$ ipython --no-banner

In [1]: import numpy as np

In [2]: from numpy import linalg as LA

In [3]: np.set_printoptions(precision=3, suppress=True, linewidth=200)

In [4]: def rd(a):
   ...:     return np.round(a, 3) + 0
   ...: 

In [5]: F = np.load("out15.npy")

In [6]: F
Out[6]: 
array([[ 6.195,  8.144,  1.042],
       [ 2.896,  6.121,  1.57 ],
       [ 4.668,  6.489, -0.87 ],
       [ 6.468,  7.934, -0.135],
       [ 2.674,  3.95 , -4.5  ],
       [ 7.501,  7.855, -2.438],
       [-0.882,  3.111,  0.097],
       [ 6.004,  7.469, -0.602],
       [ 5.516,  8.168,  2.472],
       [ 8.634, 10.608,  3.556],
       [ 1.002,  4.866,  1.592],
       [ 8.248,  8.166, -2.997],
       [ 7.173, 10.019,  4.712],
       [ 1.868,  4.423, -1.469],
       [ 5.682,  7.813,  1.074],
       [ 7.151,  8.288, -0.438],
       [ 2.832,  5.093, -1.386],
       [ 7.905,  8.531, -1.218]])

In [7]: gram = np.cov(F, rowvar=False)

In [8]: rd(np.polyfit(F[:, 1], F[:, 0], 1))
Out[8]: array([ 1.232, -3.613])

In [9]: rd(gram)
Out[9]: 
array([[7.531, 5.283, 0.789],
       [5.283, 4.287, 2.296],
       [0.789, 2.296, 5.31 ]])

In [10]: x0 = np.array([-2, 1, 2])

In [11]: y = F @ x0

In [12]: rd(LA.lstsq(F, y)[0])
Out[12]: array([-2.,  1.,  2.])

In [13]: try:
    ...:     LA.solve(F, y)
    ...: except LA.LinAlgError as e:
    ...:     print(repr(e))
    ...: 
LinAlgError('Last 2 dimensions of the array must be square')

In [14]: rng = np.random.default_rng(4673)

In [15]: y = y + 0.1 * rng.normal(size=18)

In [16]: rd(y)
Out[16]: array([ -2.197,   3.465,  -4.54 ,  -5.158, -10.181, -12.036,   5.066,  -5.636,   2.191,   0.463,   5.992, -14.429,   5.204,  -2.283,  -1.366,  -6.843,  -3.302,  -9.681])

In [17]: c, *_ = LA.lstsq(F, y)

In [18]: [round(float(LA.norm(LA.solve(F.T @ F + lam * np.eye(3), F.T @ y))), 2) for lam in (0, 1, 10, 100)]
Out[18]: [3.0, 2.93, 2.48, 1.23]

In [19]: rd(c)
Out[19]: array([-2.005,  1.008,  1.996])

In [20]: Xc = (F - F.mean(axis=0)) / F.std(axis=0)

In [21]: np.argwhere(np.abs(Xc) > 2)
Out[21]: 
array([[ 4,  2],
       [ 6,  0],
       [12,  2]])

In [22]: c = LA.lstsq(np.delete(Xc, 2, axis=1), Xc[:, 2])[0]

In [23]: np.abs(c).argmax()
Out[23]: np.int64(1)

In [24]: rd(c)
Out[24]: array([-2.382,  2.696])

In [25]: rd(1 - np.var(Xc[:, 2] - np.delete(Xc, 2, axis=1) @ c))
Out[25]: np.float64(1.0)

In [26]: Z = F[[16, 6]].astype(float)

In [27]: for _ in range(3):
    ...:     idx = LA.norm(F[:, None] - Z, axis=-1).argmin(axis=1)
    ...:     Z = np.array([F[idx == j].mean(axis=0) for j in range(2)])
    ...: 

In [28]: idx
Out[28]: array([0, 1, 0, 0, 1, 0, 1, 0, 0, 0, 1, 0, 0, 1, 0, 0, 1, 0])

In [29]: np.abs(Z[1] - Z[0]).argmax()
Out[29]: np.int64(0)

In [30]: rd(Z)
Out[30]: 
array([[ 6.762,  8.29 ,  0.347],
       [ 1.732,  4.594, -0.683]])

In [31]: Y = np.c_[F[:, :1] @ np.array([[4]]), np.array([3, 1, 0, 0, 1, 4, 5, 0, 2, 2, 3, 1, 3, 2, 4, 1, 0, 2])]

In [32]: Y
Out[32]: 
array([[24.78 ,  3.   ],
       [11.584,  1.   ],
       [18.672,  0.   ],
       [25.872,  0.   ],
       [10.696,  1.   ],
       [30.004,  4.   ],
       [-3.528,  5.   ],
       [24.016,  0.   ],
       [22.064,  2.   ],
       [34.536,  2.   ],
       [ 4.008,  3.   ],
       [32.992,  1.   ],
       [28.692,  3.   ],
       [ 7.472,  2.   ],
       [22.728,  4.   ],
       [28.604,  1.   ],
       [11.328,  0.   ],
       [31.62 ,  2.   ]])

In [33]: rd(LA.norm(LA.qr(F)[0].T @ Y, axis=0) ** 2 / ((Y ** 2).sum(axis=0) + 1e-12))
Out[33]: array([1.   , 0.667])

In [34]: LA.matrix_rank(Y)
Out[34]: np.int64(2)

In [35]: X = np.load("mat.npy")

In [36]: X
Out[36]: 
array([[4., 1., 0., 0.],
       [0., 4., 1., 0.],
       [0., 0., 4., 1.],
       [0., 0., 0., 4.]])

In [37]: X @ X
Out[37]: 
array([[16.,  8.,  1.,  0.],
       [ 0., 16.,  8.,  1.],
       [ 0.,  0., 16.,  8.],
       [ 0.,  0.,  0., 16.]])

In [38]: LA.matrix_rank(X - X[0, 0] * np.eye(4))
Out[38]: np.int64(3)

In [39]: [int(LA.matrix_rank(LA.matrix_power(X, p))) for p in range(1, 5)]
Out[39]: [4, 4, 4, 4]

In [40]: Y = LA.invert(X)
---------------------------------------------------------------------------
AttributeError                            Traceback (most recent call last)
Cell In[40], line 1
----> 1 Y = LA.invert(X)

AttributeError: module 'numpy.linalg' has no attribute 'invert'

In [41]: Y = LA.inv(X)

In [42]: rd(LA.inv(Y))
Out[42]: 
array([[4., 1., 0., 0.],
       [0., 4., 1., 0.],
       [0., 0., 4., 1.],
       [0., 0., 0., 4.]])

In [43]: (np.abs(Y) > 1e-9).astype(int)
Out[43]: 
array([[1, 1, 1, 1],
       [0, 1, 1, 1],
       [0, 0, 1, 1],
       [0, 0, 0, 1]])

In [44]: feats = np.load("dump.npy")

In [45]: feats
Out[45]: 
array([[0, 1, 0, 1],
       [1, 0, 1, 0],
       [0, 1, 0, 1],
       [1, 0, 1, 0]])

In [46]: P = np.triu(np.array([[2, -2, 1, -2], [3, 0, -3, -1], [1, 1, -2, -2], [-3, 1, 3, 0]]), 1) + np.eye(4)

In [47]: Y = P @ feats @ LA.inv(P)

In [48]: LA.matrix_rank(Y)
Out[48]: np.int64(2)

In [49]: P @ feats - feats @ P
Out[49]: 
array([[-4.,  1., -1.,  2.],
       [-1., -1., -2.,  1.],
       [-2.,  0.,  1.,  1.],
       [ 0.,  2., -1.,  4.]])

In [50]: rd(LA.det(Y))
Out[50]: np.float64(0.0)

In [51]: np.trace(Y), np.trace(feats)
Out[51]: (np.float64(0.0), np.int64(0))

In [52]: rank = LA.matrix_rank(feats)

In [53]: rank
Out[53]: np.int64(2)

In [54]: N = LA.svd(feats)[2][rank:].T

In [55]: np.allclose(feats @ N, 0)
Out[55]: True

In [56]: [int(LA.matrix_rank(np.delete(feats, i, axis=0))) for i in range(4)]
Out[56]: [2, 2, 2, 2]

In [57]: [int(LA.matrix_rank(feats[:, :j + 1])) for j in range(4)]
Out[57]: [1, 2, 2, 2]

In [58]: [int(LA.matrix_rank(feats[:i])) for i in range(1, len(feats) + 1)]
Out[58]: [1, 2, 2, 2]

In [59]: rd(feats @ N)
Out[59]: 
array([[0., 0.],
       [0., 0.],
       [0., 0.],
       [0., 0.]])

In [60]: LA.matrix_rank(feats.T @ feats), LA.matrix_rank(feats @ feats.T)
Out[60]: (np.int64(2), np.int64(2))

In [61]: N.shape
Out[61]: (4, 2)

In [62]: w, evecs = LA.eigh(feats)

In [63]: rd(w)
Out[63]: array([-2.,  0.,  0.,  2.])

In [64]: rd(LA.svd(feats, compute_uv=False))
Out[64]: array([2., 2., 0., 0.])

In [65]: np.abs(evecs[:, -1]).round(6).argmax()
Out[65]: np.int64(0)

In [66]: np.unique(w.round(6) + 0, return_counts=True)[1]
Out[66]: array([1, 2, 1])

In [67]: w.sum(), np.trace(feats)
Out[67]: (np.float64(0.0), np.int64(0))

In [68]: rd(np.abs(evecs[:, -1]))
Out[68]: array([0.5, 0.5, 0.5, 0.5])

In [69]: rd(evecs.T @ feats @ evecs)
Out[69]: 
array([[-2.,  0.,  0.,  0.],
       [ 0.,  0.,  0.,  0.],
       [ 0.,  0.,  0.,  0.],
       [ 0.,  0.,  0.,  2.]])

In [70]: (w > 1e-8).sum(), (w < -1e-8).sum()
Out[70]: (np.int64(1), np.int64(1))
